>>> import numpy as np
>>> import numpy.linalg as la
>>> np.set_printoptions(precision=2, suppress=True, linewidth=160)
>>> rnd = lambda a: np.round(a, 2) + 0
>>> data = np.array([[-1, 1, -1, 1, -1, -2, -2, 1],
...     [0, 2, 2, -1, -1, -1, 1, 1],
...     [0, 0, -1, 0, 2, 1, -1, 0],
...     [0, 0, 0, -1, -2, 1, 1, 0],
...     [0, 0, 0, 0, 2, 0, 2, -2],
...     [0, 0, 0, 0, 0, -1, 1, 1],
...     [0, 0, 0, 0, 0, 0, 0, 1],
...     [0, 0, 0, 0, 0, 0, 0, 2]])
>>> np.allclose(data, data.T)
False
>>> la.matrix_power(data, 4)
array([[  1,   5,  10,  -7, -14,   4,   6,  16],
       [  0,  16,  10,  -5,  22,  -2,   8,  14],
       [  0,   0,   1,   0,  10,  -4,  16, -24],
       [  0,   0,   0,   1, -10,  -4, -10,  30],
       [  0,   0,   0,   0,  16,   0,  16, -40],
       [  0,   0,   0,   0,   0,   1,  -1,   8],
       [  0,   0,   0,   0,   0,   0,   0,   8],
       [  0,   0,   0,   0,   0,   0,   0,  16]])
>>> data @ data
array([[ 1,  1,  4, -3, -6,  3,  1,  0],
       [ 0,  4,  2, -1,  2,  0, -4,  6],
       [ 0,  0,  1,  0,  2, -2,  6, -4],
       [ 0,  0,  0,  1, -2, -2, -4,  6],
       [ 0,  0,  0,  0,  4,  0,  4, -6],
       [ 0,  0,  0,  0,  0,  1, -1,  2],
       [ 0,  0,  0,  0,  0,  0,  0,  2],
       [ 0,  0,  0,  0,  0,  0,  0,  4]])
>>> left, sigma, vt = la.svd(data)
>>> V = vt[:(sigma > 1e-8).sum()]
>>> rng = np.random.default_rng(67)
>>> x = data[3] + 5 * data[5] + rng.integers(2) * np.eye(8)[3]
>>> x
array([ 0.,  0.,  0.,  0., -2., -4.,  6.,  5.])
>>> np.allclose(V.T @ V @ x, x)
False
>>> rnd(np.diag(V.T @ V))
array([0.45, 0.84, 0.95, 0.79, 0.99, 0.99, 0.99, 1.  ])
>>> def softmax(z):
...     e = np.exp(z - z.max(axis=-1, keepdims=True))
...     return e / e.sum(axis=-1, keepdims=True)
... 
>>> rnd(softmax(data).sum(axis=1))
array([1., 1., 1., 1., 1., 1., 1., 1.])
>>> S = data @ data.T / np.sqrt(8)
>>> softmax(S).round(6).argmax(axis=1)
array([0, 1, 2, 3, 4, 1, 7, 7])
>>> rank = la.matrix_rank(data)
>>> rank
np.int64(7)
>>> ns = la.svd(data)[2][rank:].T
>>> la.matrix_rank(data.T @ data), la.matrix_rank(data @ data.T)
(np.int64(7), np.int64(7))
>>> [int(la.matrix_rank(np.delete(data, i, axis=0))) for i in range(8)]
[6, 6, 6, 6, 6, 6, 7, 7]
>>> rnd(ns[:, 0] / ns[np.abs(ns[:, 0]).round(6).argmax(), 0])
array([ 1.  ,  0.54, -0.31,  0.62, -0.15,  0.15,  0.15,  0.  ])
>>> np.allclose(data @ ns, 0)
True
>>> rnd(data @ ns)
array([[0.],
       [0.],
       [0.],
       [0.],
       [0.],
       [0.],
       [0.],
       [0.]])
>>> m1 = np.loadtxt("layer12.csv", delimiter=",")
>>> rnd(m1)
array([[-0.35,  0.5 ,  0.29],
       [-0.53,  0.14,  0.16],
       [ 0.  ,  0.78, -0.43],
       [ 0.65,  0.33,  0.64],
       [-0.41, -0.08,  0.55]])
>>> proj = m1 @ la.solve(m1.T @ m1, m1.T)
>>> la.matrix_rank(np.eye(5) - proj)
np.int64(2)
>>> rnd((np.eye(5) - proj) @ m1)
array([[0., 0., 0.],
       [0., 0., 0.],
       [0., 0., 0.],
       [0., 0., 0.],
       [0., 0., 0.]])
>>> rnd(np.diag(proj))
array([0.46, 0.33, 0.79, 0.94, 0.48])
>>> M2 = np.array([[1, -4, -4],
...     [-3, 1, 3],
...     [-5, 5, 1],
...     [5, -2, -4],
...     [-2, -1, 2],
...     [4, -4, -2],
...     [-3, 3, 3],
...     [5, 5, 0]])
>>> C = np.array([[5, -5, 2, 5], [-3, 2, 1, -3], [0, 2, -1, -4]])
>>> mat = M2 @ C
>>> mat
array([[ 17, -21,   2,  33],
       [-18,  23,  -8, -30],
       [-40,  37,  -6, -44],
       [ 31, -37,  12,  47],
       [ -7,  12,  -7, -15],
       [ 32, -32,   6,  40],
       [-24,  27,  -6, -36],
       [ 10, -15,  15,  10]])
>>> # looks like rank 3
>>> np.argsort(-la.norm(mat, axis=0).round(6), kind="stable")[:3]
array([3, 1, 0])
>>> rnd(la.norm(mat, 2) / la.norm(mat))
np.float64(0.99)
>>> la.matrix_rank(mat, rtol=0.1)
np.int64(2)
>>> F = np.load("sample17.npy")
>>> F
array([[ 2,  5,  1, -1,  4, -8,  6],
       [ 4,  7,  3,  1,  6, -6,  8],
       [ 7, 10,  6,  4,  9, -3, 11],
       [ 3,  6,  2,  0,  5, -7,  7],
       [ 6,  9,  5,  3,  8, -4, 10],
       [ 4,  7,  3,  1,  6, -6,  8],
       [ 2,  5,  1, -1,  4, -8,  6],
       [ 1,  4,  0, -2,  3, -9,  5]])
>>> # row 5 repeats row 1
>>> x = np.array([0, 1, 1])
>>> rhs = m1 @ x
>>> rnd(la.solve(m1.T @ m1, m1.T @ rhs))
array([0., 1., 1.])
>>> rnd(la.pinv(m1) @ m1)
array([[1., 0., 0.],
       [0., 1., 0.],
       [0., 0., 1.]])
>>> rnd(la.lstsq(m1, rhs)[0])
array([0., 1., 1.])
>>> rnd(rhs)
array([0.79, 0.3 , 0.36, 0.97, 0.46])
>>> rhs = rhs + 0.1 * rng.normal(size=5)
>>> rnd(rhs)
array([0.79, 0.29, 0.32, 1.11, 0.55])
>>> b, *_ = la.lstsq(m1, rhs)
>>> rnd(m1.T @ (rhs - m1 @ b))
array([0., 0., 0.])
>>> [round(float(la.norm(la.solve(m1.T @ m1 + lam * np.eye(3), m1.T @ rhs))), 2) for lam in (0, 1, 10, 100)]
[1.53, 0.77, 0.14, 0.02]
>>> C2 = F.T @ F
>>> rnd(la.eigvalsh(C2)[::-1])
array([1627.81,  139.19,    0.  ,    0.  ,    0.  ,    0.  ,    0.  ])
>>> np.allclose(C2, C2.T)
True
>>> np.diag(C2)
array([135, 381,  85,  33, 283, 355, 495])
>>> (F @ F.T).shape
(8, 8)
>>> rnd(la.svd(F, compute_uv=False) ** 2)
array([1627.81,  139.19,    0.  ,    0.  ,    0.  ,    0.  ,    0.  ])
>>> np.trace(C2), (F ** 2).sum()
(np.int64(1767), np.int64(1767))
>>> rnd(data @ la.pinv(data) @ data)
array([[-1.,  1., -1.,  1., -1., -2., -2.,  1.],
       [ 0.,  2.,  2., -1., -1., -1.,  1.,  1.],
       [ 0.,  0., -1.,  0.,  2.,  1., -1.,  0.],
       [ 0.,  0.,  0., -1., -2.,  1.,  1.,  0.],
       [ 0.,  0.,  0.,  0.,  2.,  0.,  2., -2.],
       [ 0.,  0.,  0.,  0.,  0., -1.,  1.,  1.],
       [ 0.,  0.,  0.,  0.,  0.,  0.,  0.,  1.],
       [ 0.,  0.,  0.,  0.,  0.,  0.,  0.,  2.]])
>>> np.unique(data.round(6), axis=0).shape
(8, 8)
>>> left, sigma, vt = la.svd(F)
>>> rnd(sigma)
array([40.35, 11.8 ,  0.  ,  0.  ,  0.  ,  0.  ,  0.  ])
>>> M2 = left[:, :2] @ np.diag(sigma[:2]) @ vt[:2]
>>> rnd(la.norm(F - M2, 2)), rnd(sigma[2])
(np.float64(0.0), np.float64(0.0))
>>> rnd(np.abs(F - M2).max())
np.float64(0.0)
>>> la.matrix_rank(F, rtol=0.05)
np.int64(2)
>>> rnd(la.norm(F - M2) / la.norm(F))
np.float64(0.0)
>>> rnd(M2)
array([[ 2.,  5.,  1., -1.,  4., -8.,  6.],
       [ 4.,  7.,  3.,  1.,  6., -6.,  8.],
       [ 7., 10.,  6.,  4.,  9., -3., 11.],
       [ 3.,  6.,  2.,  0.,  5., -7.,  7.],
       [ 6.,  9.,  5.,  3.,  8., -4., 10.],
       [ 4.,  7.,  3.,  1.,  6., -6.,  8.],
       [ 2.,  5.,  1., -1.,  4., -8.,  6.],
       [ 1.,  4.,  0., -2.,  3., -9.,  5.]])
>>> feats = np.load("a.npy")
>>> rnd(feats)
array([[ 0.  , -0.01, -0.04,  0.04,  0.  , -0.03,  0.  ],
       [-0.01,  0.04,  0.13, -0.12,  0.01,  0.09,  0.  ],
       [-0.04,  0.13,  0.42, -0.38,  0.02,  0.29,  0.  ],
       [ 0.04, -0.12, -0.38,  0.34, -0.02, -0.26,  0.  ],
       [ 0.  ,  0.01,  0.02, -0.02,  0.  ,  0.02,  0.  ],
       [-0.03,  0.09,  0.29, -0.26,  0.02,  0.2 ,  0.  ],
       [ 0.  ,  0.  ,  0.  ,  0.  ,  0.  ,  0.  ,  0.  ]])
>>> # a projection of rank 1
>>> C2 = feats.T @ feats
>>> np.allclose(C2, C2.T)
True
>>> rnd(C2)
array([[ 0.  , -0.01, -0.04,  0.04,  0.  , -0.03,  0.  ],
       [-0.01,  0.04,  0.13, -0.12,  0.01,  0.09,  0.  ],
       [-0.04,  0.13,  0.42, -0.38,  0.02,  0.29,  0.  ],
       [ 0.04, -0.12, -0.38,  0.34, -0.02, -0.26,  0.  ],
       [ 0.  ,  0.01,  0.02, -0.02,  0.  ,  0.02,  0.  ],
       [-0.03,  0.09,  0.29, -0.26,  0.02,  0.2 ,  0.  ],
       [ 0.  ,  0.  ,  0.  ,  0.  ,  0.  ,  0.  ,  0.  ]])
>>> rnd(la.eigvalsh(C2)[::-1])
array([1., 0., 0., 0., 0., 0., 0.])
>>> E = np.loadtxt("x.csv", delimiter=",")
>>> rnd(E)
array([[0.59, 0.26, 0.87],
       [0.26, 0.11, 0.38],
       [0.87, 0.38, 1.29]])
>>> rank = la.matrix_rank(E)
>>> rank
np.int64(1)
>>> ns = la.svd(E)[2][rank:].T
>>> la.matrix_rank(E.T @ E), la.matrix_rank(E @ E.T)
(np.int64(1), np.int64(1))
>>> [int(la.matrix_rank(np.delete(E, i, axis=0))) for i in range(3)]
[1, 1, 1]
>>> rnd(E @ ns)
array([[0., 0.],
       [0., 0.],
       [0., 0.]])
>>> [int(la.matrix_rank(E[:, :j + 1])) for j in range(3)]
[1, 1, 1]
>>> rnd(ns @ ns.T)
array([[ 0.7 , -0.13, -0.44],
       [-0.13,  0.94, -0.19],
       [-0.44, -0.19,  0.35]])
>>> [int(la.matrix_rank(E[:i])) for i in range(1, len(E) + 1)]
[1, 1, 1]
>>> (E - E.T) / 2
array([[0., 0., 0.],
       [0., 0., 0.],
       [0., 0., 0.]])
>>> np.allclose(E @ E.T, E.T @ E)
True
>>> np.allclose(E, E.T)
True
>>> rnd(np.sort(np.abs(la.eigvals(E))))
array([0., 0., 2.])
>>> rnd(E @ E)
array([[1.18, 0.52, 1.75],
       [0.52, 0.23, 0.77],
       [1.75, 0.77, 2.59]])
>>> rnd(np.trace(E))
np.float64(2.0)
